>>> import numpy as np
>>> from numpy import linalg as LA
>>> np.set_printoptions(precision=2, suppress=True, linewidth=100, floatmode="fixed")
>>> X = np.load("arr.npy")
>>> X
array([[ 0,  6, -3, 13,  0,  7,  7, 11],
       [-6,  0, -9,  7, -6,  1,  1,  5],
       [-6,  0, -9,  7, -6,  1,  1,  5],
       [-1,  5, -4, 12, -1,  6,  6, 10],
       [ 3,  9,  0, 16,  3, 10, 10, 14],
       [ 3,  9,  0, 16,  3, 10, 10, 14],
       [-5,  1, -8,  8, -5,  2,  2,  6],
       [-3,  3, -6, 10, -3,  4,  4,  8]])
>>> rk = LA.matrix_rank(X)
>>> rk
np.int64(2)
>>> null = LA.svd(X)[2][rk:].T
>>> null.shape
(8, 6)
>>> blk = np.stack([X, 4 * X, X[::-1]])
>>> blk.sum(axis=0)
array([[ -3,  33, -21,  75,  -3,  39,  39,  63],
       [-35,   1, -53,  43, -35,   7,   7,  31],
       [-27,   9, -45,  51, -27,  15,  15,  39],
       [ -2,  34, -20,  76,  -2,  40,  40,  64],
       [ 14,  50,  -4,  92,  14,  56,  56,  80],
       [  9,  45,  -9,  87,   9,  51,  51,  75],
       [-31,   5, -49,  47, -31,  11,  11,  35],
       [-15,  21, -33,  63, -15,  27,  27,  51]])
>>> np.einsum("bij,cij->bc", blk, blk)
array([[ 3234, 12936,  2378],
       [12936, 51744,  9512],
       [ 2378,  9512,  3234]])
>>> th = np.radians(120)
>>> R = np.eye(8)
>>> R[3, 3] = R[4, 4] = np.cos(th)
>>> R[3, 4], R[4, 3] = -np.sin(th), np.sin(th)
>>> R
array([[ 1.00,  0.00,  0.00,  0.00,  0.00,  0.00,  0.00,  0.00],
       [ 0.00,  1.00,  0.00,  0.00,  0.00,  0.00,  0.00,  0.00],
       [ 0.00,  0.00,  1.00,  0.00,  0.00,  0.00,  0.00,  0.00],
       [ 0.00,  0.00,  0.00, -0.50, -0.87,  0.00,  0.00,  0.00],
       [ 0.00,  0.00,  0.00,  0.87, -0.50,  0.00,  0.00,  0.00],
       [ 0.00,  0.00,  0.00,  0.00,  0.00,  1.00,  0.00,  0.00],
       [ 0.00,  0.00,  0.00,  0.00,  0.00,  0.00,  1.00,  0.00],
       [ 0.00,  0.00,  0.00,  0.00,  0.00,  0.00,  0.00,  1.00]])
>>> M2 = X @ R.T
>>> np.allclose(X @ X.T, M2 @ M2.T)
True
>>> np.allclose(LA.norm(X, axis=1), LA.norm(M2, axis=1))
True
>>> np.round(LA.svd(X, compute_uv=False), 2) + 0, np.round(LA.svd(M2, compute_uv=False), 2) + 0
(array([52.22, 22.51,  0.00,  0.00,  0.00,  0.00,  0.00,  0.00]), array([52.22, 22.51,  0.00,  0.00,  0.00,  0.00,  0.00,  0.00]))
>>> (R != 0).astype(int)
array([[1, 0, 0, 0, 0, 0, 0, 0],
       [0, 1, 0, 0, 0, 0, 0, 0],
       [0, 0, 1, 0, 0, 0, 0, 0],
       [0, 0, 0, 1, 1, 0, 0, 0],
       [0, 0, 0, 1, 1, 0, 0, 0],
       [0, 0, 0, 0, 0, 1, 0, 0],
       [0, 0, 0, 0, 0, 0, 1, 0],
       [0, 0, 0, 0, 0, 0, 0, 1]])
>>> (LA.matrix_power((R != 0) + (R.T != 0) + np.eye(8), 8) > 0).astype(int)
array([[1, 0, 0, 0, 0, 0, 0, 0],
       [0, 1, 0, 0, 0, 0, 0, 0],
       [0, 0, 1, 0, 0, 0, 0, 0],
       [0, 0, 0, 1, 1, 0, 0, 0],
       [0, 0, 0, 1, 1, 0, 0, 0],
       [0, 0, 0, 0, 0, 1, 0, 0],
       [0, 0, 0, 0, 0, 0, 1, 0],
       [0, 0, 0, 0, 0, 0, 0, 1]])
>>> np.round(LA.det(R), 2)
np.float64(1.0)
>>> W0 = np.loadtxt("block10.csv", delimiter=",")
>>> W0
array([[ 2.00, -2.00, -2.00, -3.00,  3.00, -2.00],
       [-2.00,  2.00, -2.00, -2.00, -3.00,  3.00],
       [-2.00, -2.00,  2.00, -2.00, -2.00, -3.00],
       [-3.00, -2.00, -2.00,  2.00, -2.00, -2.00],
       [ 3.00, -3.00, -2.00, -2.00,  2.00, -2.00],
       [-2.00,  3.00, -3.00, -2.00, -2.00,  2.00]])
>>> # symmetric, so the eigenvalues are real
>>> w, evecs = LA.eigh(W0)
>>> w
array([-6.12, -1.58, -0.64,  4.04,  6.71,  9.61])
>>> LA.eigvalsh(W0 + -3 * np.eye(6))
array([-9.12, -4.58, -3.64,  1.04,  3.71,  6.61])
>>> evecs @ np.diag(w) @ evecs.T
array([[ 2.00, -2.00, -2.00, -3.00,  3.00, -2.00],
       [-2.00,  2.00, -2.00, -2.00, -3.00,  3.00],
       [-2.00, -2.00,  2.00, -2.00, -2.00, -3.00],
       [-3.00, -2.00, -2.00,  2.00, -2.00, -2.00],
       [ 3.00, -3.00, -2.00, -2.00,  2.00, -2.00],
       [-2.00,  3.00, -3.00, -2.00, -2.00,  2.00]])
